$ python3 -q
>>> import numpy as np
>>> from numpy import linalg as LA
>>> np.set_printoptions(precision=2, suppress=True, linewidth=120)
>>> E = np.loadtxt("test18.csv", delimiter=",")
>>> print(E)
[[2. 0. 5.]
 [4. 5. 0.]
 [0. 2. 2.]
 [5. 4. 5.]
 [2. 0. 5.]
 [2. 0. 1.]
 [2. 2. 2.]]
>>> P = E @ LA.solve(E.T @ E, E.T)
>>> print(np.allclose(P @ P, P))
True
>>> print(np.round(LA.eigvalsh(P), 2) + 0)
[0. 0. 0. 0. 1. 1. 1.]
>>> x = np.array([-1, 1, -3])
>>> y = E @ x
>>> print(np.round(LA.pinv(E) @ E, 2) + 0)
[[1. 0. 0.]
 [0. 1. 0.]
 [0. 0. 1.]]
>>> rng = np.random.default_rng(570121)
>>> y = y + 0.3 * rng.normal(size=7)
>>> print(y)
[-16.83   1.35  -3.81 -15.76 -16.46  -4.84  -6.31]
>>> coef, *_ = LA.lstsq(E, y)
>>> print([round(float(LA.norm(LA.solve(E.T @ E + lam * np.eye(3), E.T @ y))), 2) for lam in (0, 1, 10, 100)])
[3.28, 3.21, 2.77, 1.42]
>>> print(round(float(LA.norm(y - E @ coef)), 2))
0.61
>>> def softmax(z):
...     e = np.exp(z - z.max(axis=-1, keepdims=True))
...     return e / e.sum(axis=-1, keepdims=True)
... 
>>> print(softmax(E[4] + 5))
[0.05 0.01 0.95]
>>> print(softmax(E).sum(axis=1))
[1. 1. 1. 1. 1. 1. 1.]
>>> scores = E @ E.T / np.sqrt(3)
>>> print(np.round(softmax(scores), 2) + 0)
[[0.03 0.   0.   0.94 0.03 0.   0.  ]
 [0.   0.64 0.   0.36 0.   0.   0.  ]
 [0.01 0.01 0.   0.97 0.01 0.   0.  ]
 [0.   0.   0.   1.   0.   0.   0.  ]
 [0.03 0.   0.   0.94 0.03 0.   0.  ]
 [0.03 0.02 0.   0.92 0.03 0.   0.01]
 [0.   0.   0.   1.   0.   0.   0.  ]]
>>> W2 = 10 * np.array([[0.7, -1.5, -1.4, -2.3, -0.2],
...     [-2.4, 0.3, -1.6, 0.7, 2.2],
...     [-0.9, 2.7, 0.3, 0.5, 0.6]])
>>> z = rng.integers(0, 3, 28)
>>> J = W2[z] + rng.normal(size=(28, 5))
>>> print(J)
[[ -9.03  27.49   2.07   6.63   6.4 ]
 [-24.47   2.85 -16.36   7.32  21.48]
 [ -9.03  24.12   2.78   4.89   6.68]
 [-22.94   1.6  -16.38   7.29  22.33]
 [ -8.2   26.7    2.31   5.08   6.43]
 [-24.65   4.83 -15.74   7.3   20.82]
 [ -8.    27.14   3.91   6.21   7.55]
 [  9.17 -14.21 -14.33 -20.97  -1.36]
 [ -9.63  28.77   2.61   4.12   4.98]
 [-24.49   3.29 -15.29   5.36  23.08]
 [  6.9  -15.67 -13.85 -22.64  -2.52]
 [  6.02 -15.9  -13.95 -23.53  -0.43]
 [ -7.8   26.16   2.44   6.5    4.48]
 [  7.42 -15.13 -15.68 -25.2    0.11]
 [  6.94 -14.57 -14.5  -21.63  -1.75]
 [  5.29 -12.84 -12.84 -23.67  -0.89]
 [  8.29 -14.89 -15.82 -20.89  -0.63]
 [  7.55 -14.8  -13.19 -23.12  -2.7 ]
 [-23.2    3.58 -15.62   7.64  21.37]
 [ -9.16  26.61   3.74   4.32   4.89]
 [  8.27 -13.42 -12.94 -22.17  -1.92]
 [-25.05   4.67 -18.45   6.91  22.14]
 [ -8.09  26.07   2.06   4.65   5.19]
 [  8.46 -14.94 -12.91 -21.99  -2.75]
 [-22.81   2.8  -16.13   7.4   22.39]
 [  6.74 -15.43 -11.52 -22.15  -1.39]
 [ -6.14  28.18   1.87   4.76   5.  ]
 [ -9.03  27.7    1.53   4.06   5.13]]
>>> cen = J - J.mean(axis=0)
>>> vecs = LA.svd(cen)[2][:3]
>>> M2 = cen - cen @ vecs.T @ vecs
>>> print(M2.std(axis=0))
[0.4  0.53 0.88 0.24 0.65]
>>> print(LA.norm(M2, axis=1).round(6).argmax())
25
>>> print(round(float(LA.norm(M2) / LA.norm(cen)), 2))
0.05
>>> print((cen @ vecs.T).std(axis=0))
[24.99 14.22  1.2 ]
>>> q, Rm = LA.qr(J)
>>> print(q.shape, Rm.shape)
(28, 5) (5, 5)
>>> print(np.abs(np.diag(Rm)))
[73.12 81.84 41.99 12.42  5.3 ]
>>> z = J[:, 4] > np.median(J[:, 4])
>>> u = J[z].mean(axis=0) - J[~z].mean(axis=0)
>>> print(u)
[-19.97  20.81   3.24  22.75  14.13]
>>> print(z.astype(int))
[1 1 1 1 1 1 1 0 0 1 0 0 0 0 0 0 0 0 1 0 0 1 1 0 1 0 1 1]
>>> M = np.array([[1, -3, -1, -2, 2, -1, -1, 3],
...     [3, 1, -3, -1, -2, 2, -1, -1],
...     [-1, 3, 1, -3, -1, -2, 2, -1],
...     [-1, -1, 3, 1, -3, -1, -2, 2],
...     [2, -1, -1, 3, 1, -3, -1, -2],
...     [-2, 2, -1, -1, 3, 1, -3, -1],
...     [-1, -2, 2, -1, -1, 3, 1, -3],
...     [-3, -1, -2, 2, -1, -1, 3, 1]])
>>> print(np.sort(np.abs(np.fft.fft(M[0]))), np.sort(LA.svd(M, compute_uv=False)))
[2.   4.   5.08 5.08 5.85 5.85 7.07 7.07] [2.   4.   5.08 5.08 5.85 5.85 7.07 7.07]
>>> print((M @ M)[0])
[ -7 -12  -8  16  12 -16  13   6]
>>> print(np.abs(M).max())
3
>>> print(np.count_nonzero(M))
64
>>> print(M.shape)
(8, 8)
>>> print(M.sum(axis=1))
[-2 -2 -2 -2 -2 -2 -2 -2]
>>> print(M - M[0])
[[ 0  0  0  0  0  0  0  0]
 [ 2  4 -2  1 -4  3  0 -4]
 [-2  6  2 -1 -3 -1  3 -4]
 [-2  2  4  3 -5  0 -1 -1]
 [ 1  2  0  5 -1 -2  0 -5]
 [-3  5  0  1  1  2 -2 -4]
 [-2  1  3  1 -3  4  2 -6]
 [-4  2 -1  4 -3  0  4 -2]]
>>> print(np.diff(M, axis=0))
[[ 2  4 -2  1 -4  3  0 -4]
 [-4  2  4 -2  1 -4  3  0]
 [ 0 -4  2  4 -2  1 -4  3]
 [ 3  0 -4  2  4 -2  1 -4]
 [-4  3  0 -4  2  4 -2  1]
 [ 1 -4  3  0 -4  2  4 -2]
 [-2  1 -4  3  0 -4  2  4]]
>>> print(round(LA.norm(M), 2))
15.49
>>> u, v = M[7], M[0]
>>> print(u @ v)
-3
>>> print(u @ u)
30
>>> p = (u @ v) / (u @ u) * u
>>> print(round(float((v - p) @ u), 2))
0.0
>>> print(round(LA.norm(u + v) ** 2 + LA.norm(u - v) ** 2, 2))
120.0
>>> print(LA.matrix_rank(np.outer(u, v)))
1
>>> print(v - p)
[ 0.7 -3.1 -1.2 -1.8  1.9 -1.1 -0.7  3.1]
